In [1]: import numpy as np

In [2]: import numpy.linalg as la

In [3]: np.set_printoptions(precision=3, suppress=True, linewidth=120)

In [4]: m1 = np.load("mat.npy")

In [5]: print(m1)
[[ 0.913 -1.526  0.602  1.08   1.445 -0.373  0.768 -3.247 -1.797]
 [-0.585  0.695 -0.307  1.757 -1.467  0.416 -0.412 -0.922 -1.662]
 [-0.687  1.807  0.904 -1.014 -0.351  1.267 -0.844 -0.841 -2.404]
 [-0.497  0.987  0.137  0.052  0.113  0.041 -1.101 -0.541 -0.747]
 [-0.216 -2.479 -0.649  2.506  0.619  0.855  2.166 -3.136 -2.536]
 [-0.537 -1.212 -0.164  2.471  0.729  0.25   1.773 -0.674 -0.553]
 [-1.315 -0.452 -0.712  0.965  0.696 -0.11  -0.123 -0.07   1.061]
 [ 0.972 -0.47   0.135  0.012  0.257  0.131  0.468 -1.78  -2.246]
 [-0.154 -0.164  0.003  0.204  0.597 -1.195  0.299  0.685  1.41 ]
 [ 0.821 -1.643 -0.928  3.798 -0.193 -1.185  1.316  0.417  0.521]
 [-0.736  0.881 -0.319  0.839 -0.702  0.498 -0.385  1.183  0.432]
 [-0.099  0.631  0.667  2.09  -0.29  -0.539  0.506 -0.093 -0.367]
 [-0.979  0.459 -0.357  0.267  0.4   -0.232 -0.589 -1.978 -1.721]
 [ 1.186 -2.734 -0.393  1.069  1.709 -0.39   0.766 -3.506  0.192]
 [-0.149 -0.405 -0.307  1.964  0.159  1.2    1.006 -0.797 -1.81 ]
 [-0.776  1.276  1.032 -3.455  0.006  0.927 -0.057  0.705  0.101]
 [-0.912  2.578 -0.393  1.681 -2.29   0.281 -1.594  0.657 -0.626]
 [ 0.92  -1.555 -0.375  0.02   0.523 -0.906 -0.584 -1.572  1.797]
 [-0.013 -2.933 -1.057  4.299  0.176  0.597  1.875 -4.852 -3.183]
 [-0.022 -1.035 -0.427 -0.186  1.048  0.42   0.395 -2.157 -0.701]
 [-0.565 -0.478 -1.226  1.998 -0.617 -0.47   0.111 -0.882  0.424]
 [-0.825  0.97   0.313  1.747 -1.326 -0.237 -0.242  1.819  1.911]
 [ 0.265 -0.93   0.313  0.536  0.177 -0.213  0.422 -0.719  0.445]
 [ 0.546  0.251 -0.006  2.736 -1.825 -1.152  0.731  2.912  1.787]
 [-0.815  0.166  0.193 -0.932  0.049  1.494  0.323 -1.202 -2.35 ]]

In [6]: Xs = (m1 - m1.mean(axis=0)) / m1.std(axis=0)

In [7]: Xs.std(axis=0)
Out[7]: array([1., 1., 1., 1., 1., 1., 1., 1., 1.])

In [8]: c = la.lstsq(np.delete(Xs, 1, axis=1), Xs[:, 1])[0]

In [9]: print(np.round(1 - np.var(Xs[:, 1] - np.delete(Xs, 1, axis=1) @ c), 3))
0.981

In [10]: np.abs(c).argmax()
Out[10]: np.int64(6)

In [11]: Xs = m1 - m1.mean(axis=0)

In [12]: evecs = la.svd(Xs)[2][:8]

In [13]: B = Xs - Xs @ evecs.T @ evecs

In [14]: B.std(axis=0)
Out[14]: array([0.032, 0.079, 0.042, 0.001, 0.011, 0.012, 0.06 , 0.035, 0.031])

In [15]: (Xs @ evecs.T).std(axis=0)
Out[15]: array([2.437, 1.842, 1.403, 0.77 , 0.622, 0.433, 0.317, 0.262])

In [16]: np.diag(evecs.T @ evecs)
Out[16]: array([0.933, 0.588, 0.882, 1.   , 0.992, 0.99 , 0.761, 0.919, 0.935])

In [17]: O, evecs = la.qr(m1[:, :4])[0], la.qr(m1[:, 4:])[0]

In [18]: sig = la.svd(O.T @ evecs, compute_uv=False)

In [19]: (sig > 0.9).sum()
Out[19]: np.int64(1)

In [20]: round(la.norm(O @ O.T - evecs @ evecs.T, 2), 3)
Out[20]: np.float64(1.0)

In [21]: x = np.array([6, -4, 2, -1, 0, 0, -4, 0, 4])

In [22]: target = m1 @ x

In [23]: np.round(la.solve(m1.T @ m1, m1.T @ target), 3) + 0
Out[23]: array([ 6., -4.,  2., -1.,  0.,  0., -4.,  0.,  4.])

In [24]: np.round(la.lstsq(m1, target)[0], 3) + 0
Out[24]: array([ 6., -4.,  2., -1.,  0.,  0., -4.,  0.,  4.])

In [25]: np.round(la.pinv(m1) @ m1, 3) + 0
Out[25]: 
array([[1., 0., 0., 0., 0., 0., 0., 0., 0.],
       [0., 1., 0., 0., 0., 0., 0., 0., 0.],
       [0., 0., 1., 0., 0., 0., 0., 0., 0.],
       [0., 0., 0., 1., 0., 0., 0., 0., 0.],
       [0., 0., 0., 0., 1., 0., 0., 0., 0.],
       [0., 0., 0., 0., 0., 1., 0., 0., 0.],
       [0., 0., 0., 0., 0., 0., 1., 0., 0.],
       [0., 0., 0., 0., 0., 0., 0., 1., 0.],
       [0., 0., 0., 0., 0., 0., 0., 0., 1.]])

In [26]: rng = np.random.default_rng(331)

In [27]: target = target + 0.02 * rng.normal(size=25)

In [28]: target
Out[28]: 
array([  1.458, -13.639, -14.767,  -5.272, -14.015, -10.497,  -3.741,  -2.909,   3.96 ,   2.659,  -6.148,  -7.342,
       -13.176,  13.929, -13.11 ,  -3.615, -14.368,  20.456, -14.994,  -1.043,  -4.681,  -1.322,   5.482,   3.758,
       -14.93 ])

In [29]: c, *_ = la.lstsq(m1, target)

In [30]: np.round(m1.T @ (target - m1 @ c), 3) + 0
Out[30]: array([0., 0., 0., 0., 0., 0., 0., 0., 0.])

In [31]: c.round()
Out[31]: array([ 6., -4.,  2., -1.,  0., -0., -4., -0.,  4.])

In [32]: round(float(la.norm(target - m1 @ c)), 3)
Out[32]: 0.074

In [33]: c
Out[33]: array([ 6.001, -3.988,  2.004, -0.994,  0.007, -0.004, -4.004, -0.004,  4.   ])
